In [1]: import numpy as np

In [2]: import numpy.linalg as la

In [3]: np.set_printoptions(precision=2, suppress=True, linewidth=100)

In [4]: tidy = lambda a: np.round(a, 2) + 0

In [5]: M2 = np.array([[-2, 1, -1, 0, 2, 1, 2, 2],
   ...:     [1, -1, 2, 2, 2, 1, 0, 2],
   ...:     [1, 0, 2, 0, -2, -1, 1, 0],
   ...:     [-2, 0, -1, 2, 0, 0, -1, 1],
   ...:     [-2, 2, -2, 1, -2, 1, 2, -1],
   ...:     [1, 1, 2, -2, 1, -2, 2, 0],
   ...:     [1, -1, 1, 1, 1, -1, 0, 0],
   ...:     [1, -2, -2, 2, -2, 1, -1, 2]])

In [6]: data = np.triu(M2, 1)

In [7]: print(data)
[[ 0  1 -1  0  2  1  2  2]
 [ 0  0  2  2  2  1  0  2]
 [ 0  0  0  0 -2 -1  1  0]
 [ 0  0  0  0  0  0 -1  1]
 [ 0  0  0  0  0  1  2 -1]
 [ 0  0  0  0  0  0  2  0]
 [ 0  0  0  0  0  0  0  0]
 [ 0  0  0  0  0  0  0  0]]

In [8]: print(data @ data)
[[ 0  0  2  2  4  4  5  0]
 [ 0  0  0  0 -4  0  6  0]
 [ 0  0  0  0  0 -2 -6  2]
 [ 0  0  0  0  0  0  0  0]
 [ 0  0  0  0  0  0  2  0]
 [ 0  0  0  0  0  0  0  0]
 [ 0  0  0  0  0  0  0  0]
 [ 0  0  0  0  0  0  0  0]]

In [9]: print(la.matrix_rank(data - data[0, 0] * np.eye(8)))
6

In [10]: vec = np.array([-2, 2, -5, 2, -3, 4, 4, 4])

In [11]: h = np.maximum(data @ vec, 0)

In [12]: print(np.maximum(data @ (3 * vec), 0))
[63  0 18  0 24 24  0  0]

In [13]: print(data * (h > 1e-9)[:, None])
[[ 0  1 -1  0  2  1  2  2]
 [ 0  0  0  0  0  0  0  0]
 [ 0  0  0  0 -2 -1  1  0]
 [ 0  0  0  0  0  0  0  0]
 [ 0  0  0  0  0  1  2 -1]
 [ 0  0  0  0  0  0  2  0]
 [ 0  0  0  0  0  0  0  0]
 [ 0  0  0  0  0  0  0  0]]

In [14]: print(np.maximum(data @ vec, 0) - np.maximum(-data @ vec, 0))
[21  0  6  0  8  8  0  0]

In [15]: blk = np.stack([data, 4 * data, data[::-1]])

In [16]: print(np.einsum("bij,cij->bc", blk, blk))
[[ 50 200  -2]
 [200 800  -8]
 [ -2  -8  50]]

In [17]: print((blk @ data.T).shape)
(3, 8, 8)

In [18]: print(tidy(la.norm(blk, axis=(1, 2))))
[ 7.07 28.28  7.07]

In [19]: print(blk.shape)
(3, 8, 8)

In [20]: J = np.loadtxt("layer17.csv", delimiter=",")

In [21]: print(tidy(J))
[[-10.03  -8.71  -0.94   1.11   0.36   0.37  -6.69 -14.85 -22.83  14.85]
 [ -6.58  -7.68   0.16   0.68   1.26   0.36  -3.65 -10.55 -16.61  10.55]
 [ -4.59  -6.82   0.66   0.4    1.69   0.28  -1.98  -7.89 -12.74   7.89]
 [ -1.22  -4.07   0.93  -0.13   1.93  -0.15   0.46  -2.63  -4.92   2.63]
 [ -0.31  -1.84   0.42  -0.25   1.25  -0.38   0.58  -0.57  -1.55   0.57]
 [ -0.24  -1.39   0.29  -0.23   1.01  -0.38   0.47  -0.34  -1.09   0.34]
 [ -0.11  -0.5    0.06  -0.13   0.44  -0.23   0.18  -0.05  -0.35   0.05]
 [  1.21   0.65   0.86   0.68  -1.3    1.69   0.27  -0.23   0.8    0.23]
 [  1.89   0.52   1.44   0.93  -1.56   2.42   0.71  -0.28   1.09   0.28]
 [  3.1    0.16   2.49   1.3   -1.82   3.57   1.61  -0.28   1.62   0.28]
 [  6.42  -1.18   5.36   2.09  -2.     6.33   4.36   0.06   3.21  -0.06]
 [ 11.86  -3.64   9.96   3.09  -1.64  10.27   9.21   1.15   6.14  -1.15]
 [ 13.46  -4.38  11.29   3.35  -1.47  11.36  10.67   1.55   7.06  -1.55]
 [ 13.95  -4.61  11.69   3.42  -1.41  11.69  11.11   1.67   7.34  -1.67]
 [ 17.09  -6.08  14.3    3.89  -0.99  13.75  14.02   2.52   9.2   -2.52]
 [ 25.93 -10.22  21.51   5.06   0.46  19.24  22.32   5.23  14.71  -5.23]
 [ 27.96 -11.18  23.15   5.3    0.83  20.46  24.25   5.91  16.02  -5.91]
 [ 31.7  -12.93  26.16   5.74   1.55  22.67  27.81   7.19  18.48  -7.19]]

In [22]: # rows and columns are dependent

In [23]: print(la.lstsq(J[:-1].T, J[-1])[2])
3
